In [1]: import numpy as np

In [2]: np.set_printoptions(suppress=True, linewidth=160)

In [3]: K = np.array([[52, -30, 42], [-30, 82, 7], [42, 7, 49]])

In [4]: U, sig, VT = np.linalg.svd(K)

In [5]: sig.round(2) + 0
Out[5]: array([107.48,  75.52,   0.  ])

In [6]: M2 = U[:, :2] @ np.diag(sig[:2]) @ VT[:2]

In [7]: round(float(np.linalg.norm(K - M2, 2)), 2), np.round(sig[2], 2)
Out[7]: (0.0, np.float64(0.0))

In [8]: M2.round(2)
Out[8]: 
array([[ 52., -30.,  42.],
       [-30.,  82.,   7.],
       [ 42.,   7.,  49.]])

In [9]: np.round(np.linalg.norm(M2) ** 2 / np.linalg.norm(M2, 2) ** 2, 2)
Out[9]: np.float64(1.49)

In [10]: np.round(np.linalg.norm(M2, axis=1), 2)
Out[10]: array([73.27, 87.6 , 64.92])

In [11]: round(float(M2[0] @ M2[2]), 2)
Out[11]: 4032.0

In [12]: round(float(np.linalg.norm(M2[0], 1)), 2), np.round(np.linalg.norm(M2[0], np.inf), 2)
Out[12]: (124.0, np.float64(52.0))

In [13]: basis = np.array([[1, 2, 2], [2, 0, 2], [0, 2, 2]])

In [14]: rng = np.random.default_rng(177417)

In [15]: data = (rng.random((15, 3)) < 0.25) @ basis

In [16]: data
Out[16]: 
array([[3, 2, 4],
       [1, 4, 4],
       [2, 0, 2],
       [0, 2, 2],
       [0, 2, 2],
       [1, 2, 2],
       [3, 4, 6],
       [0, 0, 0],
       [1, 2, 2],
       [1, 2, 2],
       [3, 2, 4],
       [1, 2, 2],
       [3, 2, 4],
       [0, 2, 2],
       [0, 0, 0]])

In [17]: Xc = data - data.mean(axis=0)

In [18]: U, sig, VT = np.linalg.svd(Xc, full_matrices=False)

In [19]: np.abs(U[:, 0]).argmax()
Out[19]: np.int64(6)

In [20]: sig.round(2)
Out[20]: array([7.87, 3.71, 0.79])

In [21]: round(float((sig ** 2).sum() ** 2 / (sig ** 4).sum()), 2)
Out[21]: 1.45

In [22]: np.round(np.abs(VT[-1]), 2)
Out[22]: array([0.53, 0.54, 0.65])

In [23]: np.round(sig ** 2 / (sig ** 2).sum(), 2)
Out[23]: array([0.81, 0.18, 0.01])

In [24]: np.round(VT[0] * np.sign(VT[0, np.abs(VT[0]).argmax()]), 2)
Out[24]: array([0.47, 0.45, 0.76])

In [25]: np.linalg.matrix_rank(Xc)
Out[25]: np.int64(3)

In [26]: O, V = np.linalg.qr(data[:, :1])[0], np.linalg.qr(data[:, 1:])[0]

In [27]: sig = np.linalg.svd(O.T @ V, compute_uv=False)

In [28]: np.round(np.degrees(np.arccos(sig.clip(0, 1))), 2)
Out[28]: array([12.27])

In [29]: round(np.linalg.norm(O @ O.T - V @ V.T, 2), 2)
Out[29]: np.float64(1.0)

In [30]: D = np.linalg.norm(data[:, None] - data[None], axis=-1)

In [31]: D[5].round(2)
Out[31]: array([2.83, 2.83, 2.24, 1.  , 1.  , 0.  , 4.9 , 3.  , 0.  , 0.  , 2.83, 0.  , 2.83, 1.  , 3.  ])

In [32]: np.round(np.linalg.norm(data, axis=1), 2)
Out[32]: array([5.39, 5.74, 2.83, 2.83, 2.83, 3.  , 7.81, 0.  , 3.  , 3.  , 5.39, 3.  , 5.39, 2.83, 0.  ])

In [33]: D.shape
Out[33]: (15, 15)

In [34]: D.mean(axis=1).argmax()
Out[34]: np.int64(6)

In [35]: np.round(np.linalg.norm(data - data.mean(axis=0), axis=1), 2)
Out[35]: array([2.27, 2.6 , 2.08, 1.38, 1.38, 0.61, 4.42, 3.39, 0.61, 0.61, 2.27, 0.61, 2.27, 1.38, 3.39])

In [36]: D[5].round(6).argsort(kind="stable")[:4]
Out[36]: array([ 5,  8,  9, 11])

In [37]: D[:5, :5].round(2)
Out[37]: 
array([[0.  , 2.83, 3.  , 3.61, 3.61],
       [2.83, 0.  , 4.58, 3.  , 3.  ],
       [3.  , 4.58, 0.  , 2.83, 2.83],
       [3.61, 3.  , 2.83, 0.  , 0.  ],
       [3.61, 3.  , 2.83, 0.  , 0.  ]])
